>>> import numpy as np
>>> from numpy import linalg as LA
>>> np.set_printoptions(precision=3, suppress=True, linewidth=160, legacy="1.25")
>>> tidy = lambda a: np.round(a, 3) + 0
>>> Y = np.array([[-3, 1], [-1, 3], [1, -3]])
>>> X = np.tile(Y, (2, 3))
>>> X
array([[-3,  1, -3,  1, -3,  1],
       [-1,  3, -1,  3, -1,  3],
       [ 1, -3,  1, -3,  1, -3],
       [-3,  1, -3,  1, -3,  1],
       [-1,  3, -1,  3, -1,  3],
       [ 1, -3,  1, -3,  1, -3]])
>>> U, s, VT = LA.svd(X)
>>> np.argmax(s[:-1] / (s[1:] + 1e-6)) + 1
2
>>> tidy(s)
array([12.21 ,  5.559,  0.   ,  0.   ,  0.   ,  0.   ])
>>> Y = U[:, :2] @ np.diag(s[:2]) @ VT[:2]
>>> tidy(np.abs(X - Y).max())
0.0
>>> LA.matrix_rank(X, rtol=0.05)
2
>>> rk = LA.matrix_rank(X)
>>> rk
2
>>> N = LA.svd(X)[2][rk:].T
>>> tidy(X @ N)
array([[0., 0., 0., 0.],
       [0., 0., 0., 0.],
       [0., 0., 0., 0.],
       [0., 0., 0., 0.],
       [0., 0., 0., 0.],
       [0., 0., 0., 0.]])
>>> [int(LA.matrix_rank(X[:, :j + 1])) for j in range(6)]
[1, 2, 2, 2, 2, 2]
>>> [int(LA.matrix_rank(X[:i])) for i in range(1, len(X) + 1)]
[1, 2, 2, 2, 2, 2]
>>> rng = np.random.default_rng(322)
>>> idx = rng.permutation(6)
>>> idx
array([0, 4, 1, 2, 5, 3])
>>> Y = X[idx][:, idx]
>>> np.allclose(Y, X)
False
>>> tidy(LA.det(Y)), tidy(LA.det(X[idx]))
(0.0, 0.0)
>>> Y
array([[-3, -3,  1, -3,  1,  1],
       [-1, -1,  3, -1,  3,  3],
       [-1, -1,  3, -1,  3,  3],
       [ 1,  1, -3,  1, -3, -3],
       [ 1,  1, -3,  1, -3, -3],
       [-3, -3,  1, -3,  1,  1]])
>>> np.trace(Y)
-2
>>> tidy(np.sort(np.abs(LA.eigvals(Y))))
array([0., 0., 0., 0., 0., 2.])
>>> idx = rng.integers(0, 2, 6)
>>> K = (idx[:, None] == idx) * -2 + np.eye(6)
>>> K
array([[-1., -2., -2.,  0.,  0.,  0.],
       [-2., -1., -2.,  0.,  0.,  0.],
       [-2., -2., -1.,  0.,  0.,  0.],
       [ 0.,  0.,  0., -1., -2., -2.],
       [ 0.,  0.,  0., -2., -1., -2.],
       [ 0.,  0.,  0., -2., -2., -1.]])
>>> r0 = np.array([-2, 0, 1, -2, -1, -1])
>>> Y = K + np.outer(r0, np.eye(6)[0])
>>> LA.matrix_rank(Y - K)
1
>>> Y
array([[-3., -2., -2.,  0.,  0.,  0.],
       [-2., -1., -2.,  0.,  0.,  0.],
       [-1., -2., -1.,  0.,  0.,  0.],
       [-2.,  0.,  0., -1., -2., -2.],
       [-1.,  0.,  0., -2., -1., -2.],
       [-1.,  0.,  0., -2., -2., -1.]])
>>> tidy(np.sort(np.abs(LA.eigvals(K))))
array([1., 1., 1., 1., 5., 5.])
>>> assert K == K.T
Traceback (most recent call last):
  File "<python-input-36>", line 1, in <module>
    assert K == K.T
           ^^^^^^^^
ValueError: The truth value of an array with more than one element is ambiguous. Use a.any() or a.all()
>>> tidy(LA.matrix_power(K, 2))
array([[9., 8., 8., 0., 0., 0.],
       [8., 9., 8., 0., 0., 0.],
       [8., 8., 9., 0., 0., 0.],
       [0., 0., 0., 9., 8., 8.],
       [0., 0., 0., 8., 9., 8.],
       [0., 0., 0., 8., 8., 9.]])
>>> (K + K.T) / 2
array([[-1., -2., -2.,  0.,  0.,  0.],
       [-2., -1., -2.,  0.,  0.,  0.],
       [-2., -2., -1.,  0.,  0.,  0.],
       [ 0.,  0.,  0., -1., -2., -2.],
       [ 0.,  0.,  0., -2., -1., -2.],
       [ 0.,  0.,  0., -2., -2., -1.]])
>>> K @ K
array([[9., 8., 8., 0., 0., 0.],
       [8., 9., 8., 0., 0., 0.],
       [8., 8., 9., 0., 0., 0.],
       [0., 0., 0., 9., 8., 8.],
       [0., 0., 0., 8., 9., 8.],
       [0., 0., 0., 8., 8., 9.]])
>>> Y = LA.inv(K)
>>> tidy(K @ Y)
array([[1., 0., 0., 0., 0., 0.],
       [0., 1., 0., 0., 0., 0.],
       [0., 0., 1., 0., 0., 0.],
       [0., 0., 0., 1., 0., 0.],
       [0., 0., 0., 0., 1., 0.],
       [0., 0., 0., 0., 0., 1.]])
>>> (np.abs(Y) > 1e-9).astype(int)
array([[1, 1, 1, 0, 0, 0],
       [1, 1, 1, 0, 0, 0],
       [1, 1, 1, 0, 0, 0],
       [0, 0, 0, 1, 1, 1],
       [0, 0, 0, 1, 1, 1],
       [0, 0, 0, 1, 1, 1]])
>>> tidy(LA.det(K) * LA.det(Y))
1.0
>>> tidy(Y)
array([[ 0.6, -0.4, -0.4,  0. ,  0. ,  0. ],
       [-0.4,  0.6, -0.4,  0. ,  0. ,  0. ],
       [-0.4, -0.4,  0.6,  0. ,  0. ,  0. ],
       [ 0. ,  0. ,  0. ,  0.6, -0.4, -0.4],
       [ 0. ,  0. ,  0. , -0.4,  0.6, -0.4],
       [ 0. ,  0. ,  0. , -0.4, -0.4,  0.6]])
>>> U, s = LA.svd(K)
Traceback (most recent call last):
  File "<python-input-45>", line 1, in <module>
    U, s = LA.svd(K)
    ^^^^
ValueError: too many values to unpack (expected 2)
>>> U, s, VT = LA.svd(K, full_matrices=False)
>>> tidy(s / s[0])
array([1. , 1. , 0.2, 0.2, 0.2, 0.2])
>>> np.allclose(U * s @ VT, K)
True
>>> U.shape, s.shape, VT.shape
((6, 6), (6,), (6, 6))
>>> tidy(s)
array([5., 5., 1., 1., 1., 1.])
>>> tidy(U.T @ U)
array([[1., 0., 0., 0., 0., 0.],
       [0., 1., 0., 0., 0., 0.],
       [0., 0., 1., 0., 0., 0.],
       [0., 0., 0., 1., 0., 0.],
       [0., 0., 0., 0., 1., 0.],
       [0., 0., 0., 0., 0., 1.]])
>>> feats = np.load("out14.npy")
>>> feats
array([[ 2,  6,  4,  4,  0,  6,  6],
       [ 0,  0,  0,  0,  0,  0,  0],
       [ 1,  3,  2,  2,  0,  3,  3],
       [-1, -3, -2, -2,  0, -3, -3],
       [ 1,  3,  2,  2,  0,  3,  3],
       [ 2,  6,  4,  4,  0,  6,  6],
       [ 2,  6,  4,  4,  0,  6,  6],
       [ 0,  0,  0,  0,  0,  0,  0]])
>>> # columns 2 and 3 are equal
>>> rk = LA.matrix_rank(feats)
>>> rk
1
>>> N = LA.svd(feats)[2][rk:].T
>>> [int(LA.matrix_rank(np.delete(feats, i, axis=0))) for i in range(8)]
[1, 1, 1, 1, 1, 1, 1, 1]
>>> LA.matrix_rank(feats.T @ feats), LA.matrix_rank(feats @ feats.T)
(1, 1)
>>> [int(LA.matrix_rank(feats[:, :j + 1])) for j in range(7)]
[1, 1, 1, 1, 1, 1, 1]
>>> mat = np.loadtxt("dump.csv", delimiter=",")
>>> mat
array([[-1.,  0.,  1.,  2.,  3.],
       [ 4.,  5.,  6.,  7.,  8.],
       [ 9., 10., 11., 12., 13.],
       [14., 15., 16., 17., 18.],
       [19., 20., 21., 22., 23.],
       [24., 25., 26., 27., 28.],
       [29., 30., 31., 32., 33.]])
>>> r0 = np.array([2, 1])
>>> np.convolve(mat[6], r0)
array([58., 89., 92., 95., 98., 33.])
>>> np.polyval(r0, mat[6])
array([59., 61., 63., 65., 67.])
>>> Y = np.array([[3, 0], [-1, 3], [0, 1], [0, 3], [3, 1], [-1, 3], [3, 3]])
>>> Z = np.array([[0, -3, -2, 3], [-1, -2, -1, -3]])
>>> J = Y @ Z
>>> J
array([[  0,  -9,  -6,   9],
       [ -3,  -3,  -1, -12],
       [ -1,  -2,  -1,  -3],
       [ -3,  -6,  -3,  -9],
       [ -1, -11,  -7,   6],
       [ -3,  -3,  -1, -12],
       [ -3, -15,  -9,   0]])
>>> G = J.T @ J
>>> G
array([[ 38,  94,  50,  96],
       [ 94, 485, 292, -15],
       [ 50, 292, 178, -42],
       [ 96, -15, -42, 495]])
>>> np.trace(G), (J ** 2).sum()
(1196, 1196)
>>> tidy(LA.svd(J, compute_uv=False) ** 2)
array([681.006, 514.994,   0.   ,   0.   ])
>>> np.allclose(G, G.T)
True
>>> x = np.array([0, 2, 0, 8])
>>> h1 = np.maximum(J @ x, 0)
>>> h1
array([54,  0,  0,  0, 26,  0,  0])
>>> np.tanh(J @ x)
array([ 1., -1., -1., -1.,  1., -1., -1.])
>>> np.maximum(J @ (3 * x), 0)
array([162,   0,   0,   0,  78,   0,   0])
>>> J.T @ h1
array([ -26, -772, -506,  642])
>>> LA.matrix_rank(J, rtol=0.1)
2
>>> U, s, VT = LA.svd(J)
>>> V = VT[:(s > 1e-8).sum()]
>>> x = J[2] + 3 * J[3] + rng.integers(2) * np.eye(4)[1]
>>> x
array([-10., -20., -10., -30.])
>>> tidy(np.diag(V.T @ V))
array([0.067, 0.714, 0.261, 0.957])
>>> LA.matrix_rank(np.vstack([J, x]))
2
>>> tidy(V.T @ V)
array([[ 0.067,  0.143,  0.073,  0.191],
       [ 0.143,  0.714,  0.429,  0.   ],
       [ 0.073,  0.429,  0.261, -0.064],
       [ 0.191,  0.   , -0.064,  0.957]])
